>>> import numpy as np
>>> import numpy.linalg as la
>>> np.set_printoptions(precision=3, suppress=True, linewidth=100, legacy="1.25")
>>> W0 = np.load("m.npy")
>>> W0
array([[-2.551,  0.962, -1.253],
       [ 1.374,  1.541,  2.177],
       [-2.549, -1.07 ,  1.166],
       [-0.954, -2.841,  0.142],
       [-0.535,  2.95 ,  0.106],
       [ 0.455, -2.875, -0.727],
       [-1.797,  2.336, -0.559],
       [-0.147, -1.062,  2.802],
       [-1.102,  1.688,  2.222],
       [ 0.679, -2.261,  1.851],
       [-2.472, -1.686, -0.216],
       [ 2.728,  1.189, -0.383],
       [ 1.94 ,  1.427, -1.789],
       [ 0.584,  0.605, -2.88 ],
       [-2.29 , -1.46 , -1.274],
       [ 2.703,  0.438, -1.225],
       [-0.091,  0.692, -2.918],
       [-1.578, -1.211, -2.246],
       [-2.265, -0.307,  1.943],
       [-0.359,  2.707,  1.243],
       [-0.995,  2.829,  0.068],
       [-2.391,  1.145, -1.404],
       [-1.93 ,  1.532, -1.712],
       [ 2.724, -0.477, -1.162],
       [ 0.695,  2.621,  1.284],
       [-1.597, -0.167, -2.534],
       [-0.043,  2.897, -0.778],
       [-2.714,  0.882,  0.925],
       [-0.495, -2.956, -0.125],
       [ 1.038, -2.715,  0.741],
       [ 2.194, -1.568, -1.314],
       [ 1.782,  1.278,  2.047],
       [-0.457, -1.993, -2.195],
       [ 0.931,  2.691, -0.943],
       [-1.022, -1.655,  2.284],
       [-2.445, -1.656,  0.53 ],
       [ 2.422, -0.44 , -1.714],
       [-0.362,  0.308, -2.962],
       [-2.596, -0.51 , -1.415],
       [-1.886,  1.058, -2.079],
       [-0.02 , -2.769, -1.153],
       [ 0.123, -2.844,  0.946]])
>>> def softmax(z):
...     e = np.exp(z - z.max(axis=-1, keepdims=True))
...     return e / e.sum(axis=-1, keepdims=True)
... 
>>> softmax(W0).sum(axis=1)
array([1., 1., 1., 1., 1., 1., 1., 1., 1., 1., 1., 1., 1., 1., 1., 1., 1., 1., 1., 1., 1., 1., 1.,
       1., 1., 1., 1., 1., 1., 1., 1., 1., 1., 1., 1., 1., 1., 1., 1., 1., 1., 1.])
>>> softmax(W0[24])
array([0.103, 0.71 , 0.186])
>>> S = W0 @ W0.T / np.sqrt(3)
>>> softmax(S).round(6).argmax(axis=1)
array([ 0,  1,  2,  3,  4,  5,  6,  7,  8,  9, 10, 11, 12, 13, 14, 15, 16, 17, 18, 19, 20, 21, 22,
       23, 24, 25, 26, 27, 28, 29, 30, 31, 32, 33, 34, 35, 36, 37, 38, 39, 40, 41])
>>> softmax(S)[24] @ W0
array([0.306, 2.331, 0.956])
>>> cen = (W0 - W0.mean(axis=0)) / W0.std(axis=0)
>>> cen.std(axis=0)
array([1., 1., 1.])
>>> np.argwhere(np.abs(cen) > 2)
array([], shape=(0, 2), dtype=int64)
>>> c = la.lstsq(np.delete(cen, 2, axis=1), cen[:, 2])[0]
>>> np.abs(c).argmax()
1
>>> round(float(1 - np.var(cen[:, 2] - np.delete(cen, 2, axis=1) @ c)), 3)
0.001
>>> r0 = np.array([-1, 4, -1, -4, -5, -3, -2, -2, 5, 0, 0, 5])
>>> A = np.array([np.roll(r0, i) for i in range(12)])
>>> A
array([[-1,  4, -1, -4, -5, -3, -2, -2,  5,  0,  0,  5],
       [ 5, -1,  4, -1, -4, -5, -3, -2, -2,  5,  0,  0],
       [ 0,  5, -1,  4, -1, -4, -5, -3, -2, -2,  5,  0],
       [ 0,  0,  5, -1,  4, -1, -4, -5, -3, -2, -2,  5],
       [ 5,  0,  0,  5, -1,  4, -1, -4, -5, -3, -2, -2],
       [-2,  5,  0,  0,  5, -1,  4, -1, -4, -5, -3, -2],
       [-2, -2,  5,  0,  0,  5, -1,  4, -1, -4, -5, -3],
       [-3, -2, -2,  5,  0,  0,  5, -1,  4, -1, -4, -5],
       [-5, -3, -2, -2,  5,  0,  0,  5, -1,  4, -1, -4],
       [-4, -5, -3, -2, -2,  5,  0,  0,  5, -1,  4, -1],
       [-1, -4, -5, -3, -2, -2,  5,  0,  0,  5, -1,  4],
       [ 4, -1, -4, -5, -3, -2, -2,  5,  0,  0,  5, -1]])
>>> vec = np.array([0, 1, 0])
>>> rhs = W0 @ vec
>>> np.round(la.solve(W0.T @ W0, W0.T @ rhs), 3) + 0
array([0., 1., 0.])
>>> try:
...     la.solve(W0, rhs)
... except la.LinAlgError as e:
...     print(repr(e))
... 
LinAlgError('Last 2 dimensions of the array must be square')
>>> rng = np.random.default_rng(2284)
>>> rhs = rhs + 0.02 * rng.normal(size=42)
>>> rhs
array([ 0.964,  1.578, -1.086, -2.831,  2.948, -2.895,  2.333, -1.088,  1.662, -2.267, -1.708,
        1.165,  1.419,  0.608, -1.474,  0.419,  0.705, -1.205, -0.308,  2.726,  2.807,  1.175,
        1.514, -0.49 ,  2.637, -0.175,  2.965,  0.853, -2.968, -2.718, -1.594,  1.267, -1.989,
        2.716, -1.659, -1.656, -0.405,  0.316, -0.525,  1.036, -2.784, -2.842])
>>> c, *_ = la.lstsq(W0, rhs)
>>> np.round(la.norm(rhs - W0 @ c), 3)
0.124
>>> [round(float(la.norm(la.solve(W0.T @ W0 + lam * np.eye(3), W0.T @ rhs))), 2) for lam in (0, 1, 10, 100)]
[1.0, 1.0, 0.94, 0.59]
>>> left, sigma = la.svd(A)
Traceback (most recent call last):
  File "<python-input-30>", line 1, in <module>
    left, sigma = la.svd(A)
    ^^^^^^^^^^^
ValueError: too many values to unpack (expected 2)
>>> left, sigma, Vt = la.svd(A, full_matrices=False)
>>> np.round(left.T @ left, 3) + 0
array([[1., 0., 0., 0., 0., 0., 0., 0., 0., 0., 0., 0.],
       [0., 1., 0., 0., 0., 0., 0., 0., 0., 0., 0., 0.],
       [0., 0., 1., 0., 0., 0., 0., 0., 0., 0., 0., 0.],
       [0., 0., 0., 1., 0., 0., 0., 0., 0., 0., 0., 0.],
       [0., 0., 0., 0., 1., 0., 0., 0., 0., 0., 0., 0.],
       [0., 0., 0., 0., 0., 1., 0., 0., 0., 0., 0., 0.],
       [0., 0., 0., 0., 0., 0., 1., 0., 0., 0., 0., 0.],
       [0., 0., 0., 0., 0., 0., 0., 1., 0., 0., 0., 0.],
       [0., 0., 0., 0., 0., 0., 0., 0., 1., 0., 0., 0.],
       [0., 0., 0., 0., 0., 0., 0., 0., 0., 1., 0., 0.],
       [0., 0., 0., 0., 0., 0., 0., 0., 0., 0., 1., 0.],
       [0., 0., 0., 0., 0., 0., 0., 0., 0., 0., 0., 1.]])
>>> (sigma > 1e-8).sum()
12
>>> left.shape, sigma.shape, Vt.shape
((12, 12), (12,), (12, 12))
>>> O, vecs = la.qr(A[:, :1])[0], la.qr(A[:, 1:])[0]
>>> sigma = la.svd(O.T @ vecs, compute_uv=False)
>>> sigma
array([0.884])
>>> out = A + rng.integers(-2, 3, (12, 8)) @ rng.integers(-2, 3, (8, 12))
>>> out
array([[ -1,   9,   0,  11,  -7,   2,   2,   3,   6,   0,   3,  13],
       [  9, -12,   3,   9,  -4, -15,  -7,   2,   3,   3,  -5,   7],
       [  1,  -8,   5,   1,   4, -13, -16,  -7,   1,  -3,  -3,  -2],
       [  2,  -6,  27,  -9,   4,   3,  -2,   0,   2,   2,  -4,   3],
       [  3,   8, -13,   5,  -8,   1,  -3,   1,  -9,  -9,  -6,  -2],
       [  3,  -5,   6,   4,  14,  -4,  10,  -4,   0,   0,   3,   0],
       [-11,  13,  11,   6,  -4,  19,  -4,   6,  -5,  -3,  -7,  -2],
       [  3,  -8, -10,   3,  -1,  -8,  11,  -1,   8,  -7,   0,   1],
       [ -3, -11,   1,   5,   9,  -2,  -3,   0,   3,   4,   0,   1],
       [ -4,   6, -16,  -5,  -5,   2,  -1,   1,  -1, -13,   4,  -3],
       [ -8,  -4, -13,   3, -16,   9,  -3,  -7,   4,  12,  -3,  12],
       [ 11, -11,   1, -16,   1, -14,  -1,   9,   2,  -4,   2,  -6]])
>>> out - A
array([[  0,   5,   1,  15,  -2,   5,   4,   5,   1,   0,   3,   8],
       [  4, -11,  -1,  10,   0, -10,  -4,   4,   5,  -2,  -5,   7],
       [  1, -13,   6,  -3,   5,  -9, -11,  -4,   3,  -1,  -8,  -2],
       [  2,  -6,  22,  -8,   0,   4,   2,   5,   5,   4,  -2,  -2],
       [ -2,   8, -13,   0,  -7,  -3,  -2,   5,  -4,  -6,  -4,   0],
       [  5, -10,   6,   4,   9,  -3,   6,  -3,   4,   5,   6,   2],
       [ -9,  15,   6,   6,  -4,  14,  -3,   2,  -4,   1,  -2,   1],
       [  6,  -6,  -8,  -2,  -1,  -8,   6,   0,   4,  -6,   4,   6],
       [  2,  -8,   3,   7,   4,  -2,  -3,  -5,   4,   0,   1,   5],
       [  0,  11, -13,  -3,  -3,  -3,  -1,   1,  -6, -12,   0,  -2],
       [ -7,   0,  -8,   6, -14,  11,  -8,  -7,   4,   7,  -2,   8],
       [  7, -10,   5, -11,   4, -12,   1,   4,   2,  -4,  -3,  -5]])
>>> np.abs(out - A).sum(axis=1)
array([49, 63, 66, 62, 54, 63, 67, 57, 44, 55, 82, 68])
>>> out = A / la.norm(A, axis=1, keepdims=True)
>>> gram = out @ out.T
>>> (gram - 2 * np.eye(12)).round(6).argmax(axis=1)
array([2, 3, 0, 1, 2, 3, 4, 5, 6, 7, 0, 1])
>>> la.norm(out, axis=1)
array([1., 1., 1., 1., 1., 1., 1., 1., 1., 1., 1., 1.])
>>> np.argwhere(np.triu(np.abs(gram) > 0.95, 1))
array([], shape=(0, 2), dtype=int64)
>>> gram
array([[ 1.   ,  0.206,  0.222,  0.079, -0.452, -0.286, -0.413, -0.286, -0.452,  0.079,  0.222,
         0.206],
       [ 0.206,  1.   ,  0.206,  0.222,  0.079, -0.452, -0.286, -0.413, -0.286, -0.452,  0.079,
         0.222],
       [ 0.222,  0.206,  1.   ,  0.206,  0.222,  0.079, -0.452, -0.286, -0.413, -0.286, -0.452,
         0.079],
       [ 0.079,  0.222,  0.206,  1.   ,  0.206,  0.222,  0.079, -0.452, -0.286, -0.413, -0.286,
        -0.452],
       [-0.452,  0.079,  0.222,  0.206,  1.   ,  0.206,  0.222,  0.079, -0.452, -0.286, -0.413,
        -0.286],
       [-0.286, -0.452,  0.079,  0.222,  0.206,  1.   ,  0.206,  0.222,  0.079, -0.452, -0.286,
        -0.413],
       [-0.413, -0.286, -0.452,  0.079,  0.222,  0.206,  1.   ,  0.206,  0.222,  0.079, -0.452,
        -0.286],
       [-0.286, -0.413, -0.286, -0.452,  0.079,  0.222,  0.206,  1.   ,  0.206,  0.222,  0.079,
        -0.452],
       [-0.452, -0.286, -0.413, -0.286, -0.452,  0.079,  0.222,  0.206,  1.   ,  0.206,  0.222,
         0.079],
       [ 0.079, -0.452, -0.286, -0.413, -0.286, -0.452,  0.079,  0.222,  0.206,  1.   ,  0.206,
         0.222],
       [ 0.222,  0.079, -0.452, -0.286, -0.413, -0.286, -0.452,  0.079,  0.222,  0.206,  1.   ,
         0.206],
       [ 0.206,  0.222,  0.079, -0.452, -0.286, -0.413, -0.286, -0.452,  0.079,  0.222,  0.206,
         1.   ]])
>>> gram[4]
array([-0.452,  0.079,  0.222,  0.206,  1.   ,  0.206,  0.222,  0.079, -0.452, -0.286, -0.413,
       -0.286])
>>> (np.abs(gram) > 0.9).astype(int)
array([[1, 0, 0, 0, 0, 0, 0, 0, 0, 0, 0, 0],
       [0, 1, 0, 0, 0, 0, 0, 0, 0, 0, 0, 0],
       [0, 0, 1, 0, 0, 0, 0, 0, 0, 0, 0, 0],
       [0, 0, 0, 1, 0, 0, 0, 0, 0, 0, 0, 0],
       [0, 0, 0, 0, 1, 0, 0, 0, 0, 0, 0, 0],
       [0, 0, 0, 0, 0, 1, 0, 0, 0, 0, 0, 0],
       [0, 0, 0, 0, 0, 0, 1, 0, 0, 0, 0, 0],
       [0, 0, 0, 0, 0, 0, 0, 1, 0, 0, 0, 0],
       [0, 0, 0, 0, 0, 0, 0, 0, 1, 0, 0, 0],
       [0, 0, 0, 0, 0, 0, 0, 0, 0, 1, 0, 0],
       [0, 0, 0, 0, 0, 0, 0, 0, 0, 0, 1, 0],
       [0, 0, 0, 0, 0, 0, 0, 0, 0, 0, 0, 1]])
